In [1]: import numpy as np

In [2]: import numpy.linalg as la

In [3]: np.set_printoptions(suppress=True, linewidth=160)

In [4]: mat = np.load("block0.npy")

In [5]: mat
Out[5]: 
array([[ 0,  0,  2,  0,  0,  0],
       [ 0,  0,  0,  0,  0,  0],
       [ 0, -2, -1,  0,  0,  0],
       [ 0,  2,  0,  0,  0,  0],
       [ 0,  0,  0,  0,  0,  0],
       [ 0,  0,  0,  0,  0,  0]])

In [6]: np.round(la.norm(mat, axis=0), 2)
Out[6]: array([0.  , 2.83, 2.24, 0.  , 0.  , 0.  ])

In [7]: np.round(la.norm(mat, 2), 2)
Out[7]: np.float64(3.0)

In [8]: round(float(la.norm(mat[5] - mat[3])), 2)
Out[8]: 2.0

In [9]: rk = la.matrix_rank(mat)

In [10]: rk
Out[10]: np.int64(2)

In [11]: null = la.svd(mat)[2][rk:].T

In [12]: np.allclose(mat @ null, 0)
Out[12]: True

In [13]: mat @ null
Out[13]: 
array([[0., 0., 0., 0.],
       [0., 0., 0., 0.],
       [0., 0., 0., 0.],
       [0., 0., 0., 0.],
       [0., 0., 0., 0.],
       [0., 0., 0., 0.]])

In [14]: [int(la.matrix_rank(mat[:i])) for i in range(1, len(mat) + 1)]
Out[14]: [1, 1, 2, 2, 2, 2]

In [15]: la.matrix_rank(mat.T @ mat), la.matrix_rank(mat @ mat.T)
Out[15]: (np.int64(2), np.int64(2))

In [16]: [int(la.matrix_rank(np.delete(mat, i, axis=0))) for i in range(6)]
Out[16]: [2, 2, 2, 2, 2, 2]

In [17]: la.matrix_power(mat, 4)
Out[17]: 
array([[ 0, -4, -2,  0,  0,  0],
       [ 0,  0,  0,  0,  0,  0],
       [ 0,  2,  1,  0,  0,  0],
       [ 0,  0,  0,  0,  0,  0],
       [ 0,  0,  0,  0,  0,  0],
       [ 0,  0,  0,  0,  0,  0]])

In [18]: np.allclose(mat @ mat.T, mat.T @ mat)
Out[18]: False

In [19]: round(la.det(mat), 2)
Out[19]: np.float64(0.0)

In [20]: la.determinant(mat)
Traceback (most recent call last):
  Cell In[20], line 1
    la.determinant(mat)
AttributeError: module 'numpy.linalg' has no attribute 'determinant'


In [21]: mat @ mat
Out[21]: 
array([[ 0, -4, -2,  0,  0,  0],
       [ 0,  0,  0,  0,  0,  0],
       [ 0,  2,  1,  0,  0,  0],
       [ 0,  0,  0,  0,  0,  0],
       [ 0,  0,  0,  0,  0,  0],
       [ 0,  0,  0,  0,  0,  0]])

In [22]: la.matrix_rank(mat, rtol=0.1)
Out[22]: np.int64(2)

In [23]: np.argsort(-la.norm(mat, axis=0).round(6), kind="stable")[:3]
Out[23]: array([1, 2, 0])

In [24]: mat @ mat
Out[24]: 
array([[ 0, -4, -2,  0,  0,  0],
       [ 0,  0,  0,  0,  0,  0],
       [ 0,  2,  1,  0,  0,  0],
       [ 0,  0,  0,  0,  0,  0],
       [ 0,  0,  0,  0,  0,  0],
       [ 0,  0,  0,  0,  0,  0]])

In [25]: np.round(np.sort(la.eigvals(mat).real), 2)
Out[25]: array([-1.,  0.,  0.,  0.,  0.,  0.])

In [26]: np.flatnonzero(la.matrix_power((mat != 0) + (mat.T != 0) + np.eye(6), 6)[3])
Out[26]: array([0, 1, 2, 3])

In [27]: np.round(la.det(mat), 2)
Out[27]: np.float64(0.0)

In [28]: (la.matrix_power((mat != 0) + (mat.T != 0) + np.eye(6), 6) > 0).astype(int)
Out[28]: 
array([[1, 1, 1, 1, 0, 0],
       [1, 1, 1, 1, 0, 0],
       [1, 1, 1, 1, 0, 0],
       [1, 1, 1, 1, 0, 0],
       [0, 0, 0, 0, 1, 0],
       [0, 0, 0, 0, 0, 1]])

In [29]: (mat != 0).astype(int)
Out[29]: 
array([[0, 0, 1, 0, 0, 0],
       [0, 0, 0, 0, 0, 0],
       [0, 1, 1, 0, 0, 0],
       [0, 1, 0, 0, 0, 0],
       [0, 0, 0, 0, 0, 0],
       [0, 0, 0, 0, 0, 0]])

In [30]: M2 = np.array([[-7, -7], [-1, 2]])

In [31]: W2 = np.array([[-6, 9], [5, 2]])

In [32]: arr = np.block([[M2, np.zeros((2, 2))], [np.zeros((2, 2)), W2]])

In [33]: arr
Out[33]: 
array([[-7., -7.,  0.,  0.],
       [-1.,  2.,  0.,  0.],
       [ 0.,  0., -6.,  9.],
       [ 0.,  0.,  5.,  2.]])

In [34]: M2 = la.invert(arr)
Traceback (most recent call last):
  Cell In[34], line 1
    M2 = la.invert(arr)
AttributeError: module 'numpy.linalg' has no attribute 'invert'


In [35]: M2 = la.inv(arr)

In [36]: round(la.cond(arr), 2)
Out[36]: np.float64(5.15)

In [37]: np.round(arr @ M2, 2) + 0
Out[37]: 
array([[1., 0., 0., 0.],
       [0., 1., 0., 0.],
       [0., 0., 1., 0.],
       [0., 0., 0., 1.]])

In [38]: np.round(la.det(arr) * la.det(M2), 2)
Out[38]: np.float64(1.0)

In [39]: np.allclose(M2, arr.T)
Out[39]: False

In [40]: M2 = arr[0, 0] * arr[1:] - np.outer(arr[1:, 0], arr[0])

In [41]: M2
Out[41]: 
array([[  0., -21.,   0.,   0.],
       [  0.,   0.,  42., -63.],
       [  0.,   0., -35., -14.]])

In [42]: la.matrix_rank(M2), la.matrix_rank(arr)
Out[42]: (np.int64(3), np.int64(4))

In [43]: np.flatnonzero(~M2.round(6).any(axis=1))
Out[43]: array([], dtype=int64)

In [44]: np.round(arr[:, 0] / arr[0, 0], 2)
Out[44]: array([ 1.  ,  0.14, -0.  , -0.  ])

In [45]: Q, _ = la.qr(np.array([[1.4, 1.4, -0.6, 1.1, 2.3, 0.6],
    ...:     [-0.6, 0.6, 1.9, -0.6, 0.9, 0.4],
    ...:     [-0.9, -1.9, 0.5, -0.1, 0.7, 1.9],
    ...:     [-1.7, -0.3, -0.3, -0.4, -0.1, -1.0],
    ...:     [1.7, -1.1, 0.7, -0.2, -2.4, 0.2],
    ...:     [0.6, -1.4, 0.1, 0.5, -0.6, 0.5]]))

In [46]: A = Q[:, :6]

In [47]: A.round(2)
Out[47]: 
array([[-0.46, -0.41,  0.15, -0.59,  0.21, -0.45],
       [ 0.2 , -0.22, -0.92, -0.21, -0.13, -0.08],
       [ 0.3 ,  0.6 , -0.07, -0.41,  0.62, -0.04],
       [ 0.56,  0.03,  0.21,  0.07, -0.27, -0.75],
       [-0.56,  0.43, -0.29,  0.44,  0.08, -0.46],
       [-0.2 ,  0.49,  0.04, -0.49, -0.69,  0.09]])

In [48]: round(A[:, 1] @ A[:, 4], 2)
Out[48]: np.float64(0.0)

In [49]: np.round(la.norm(A, axis=0), 2)
Out[49]: array([1., 1., 1., 1., 1., 1.])

In [50]: rng = np.random.default_rng(88882)

In [51]: M2 = A + rng.integers(-2, 3, (6, 2)) @ rng.integers(-2, 3, (2, 6))

In [52]: M2.round(2)
Out[52]: 
array([[ 1.54,  0.59,  0.15,  1.41,  2.21,  0.55],
       [ 3.2 , -0.22,  1.08,  2.79,  2.87,  2.92],
       [-1.7 , -3.4 ,  3.93, -2.41, -1.38,  1.96],
       [ 1.56, -3.97,  6.21,  1.07,  0.73,  4.25],
       [-1.56, -1.57,  1.71, -0.56, -0.92,  0.54],
       [-1.2 ,  1.49, -1.96, -1.49, -1.69, -1.91]])

In [53]: np.round(la.svd(M2 - A, compute_uv=False), 2) + 0
Out[53]: array([11.74,  8.26,  0.  ,  0.  ,  0.  ,  0.  ])

In [54]: np.abs(M2 - A).sum(axis=1)
Out[54]: array([ 8., 14., 16., 18.,  8.,  8.])

In [55]: C2 = M2.T @ M2

In [56]: np.allclose(C2, C2.T)
Out[56]: True

In [57]: (M2 @ M2.T).shape
Out[57]: (6, 6)

In [58]: np.round(la.eigvalsh(C2)[::-1], 2)
Out[58]: array([125.75,  60.81,   1.  ,   1.  ,   0.53,   0.1 ])

In [59]: np.round(la.svd(M2, compute_uv=False) ** 2, 2)
Out[59]: array([125.75,  60.81,   1.  ,   1.  ,   0.53,   0.1 ])

In [60]: round(np.trace(C2), 2), round((M2 ** 2).sum(), 2)
Out[60]: (np.float64(189.19), np.float64(189.19))

In [61]: x0 = np.array([2, -2, 2, -2, 0, -1])

In [62]: 6 - la.matrix_rank(A - np.eye(6), tol=1e-8)
Out[62]: np.int64(1)

In [63]: np.round(la.det(A), 2)
Out[63]: np.float64(-1.0)

In [64]: np.round(la.norm(A, "nuc"), 2)
Out[64]: np.float64(6.0)

In [65]: np.round(A[2] @ A[1], 2)
Out[65]: np.float64(-0.0)

In [66]: round(float(la.norm(A) ** 2 / la.norm(A, 2) ** 2), 2)
Out[66]: 6.0

In [67]: np.round(la.norm(A[2] - A[1]), 2)
Out[67]: np.float64(1.41)

In [68]: round(la.norm(A, 1), 2), round(la.norm(A, np.inf), 2)
Out[68]: (np.float64(2.27), np.float64(2.27))
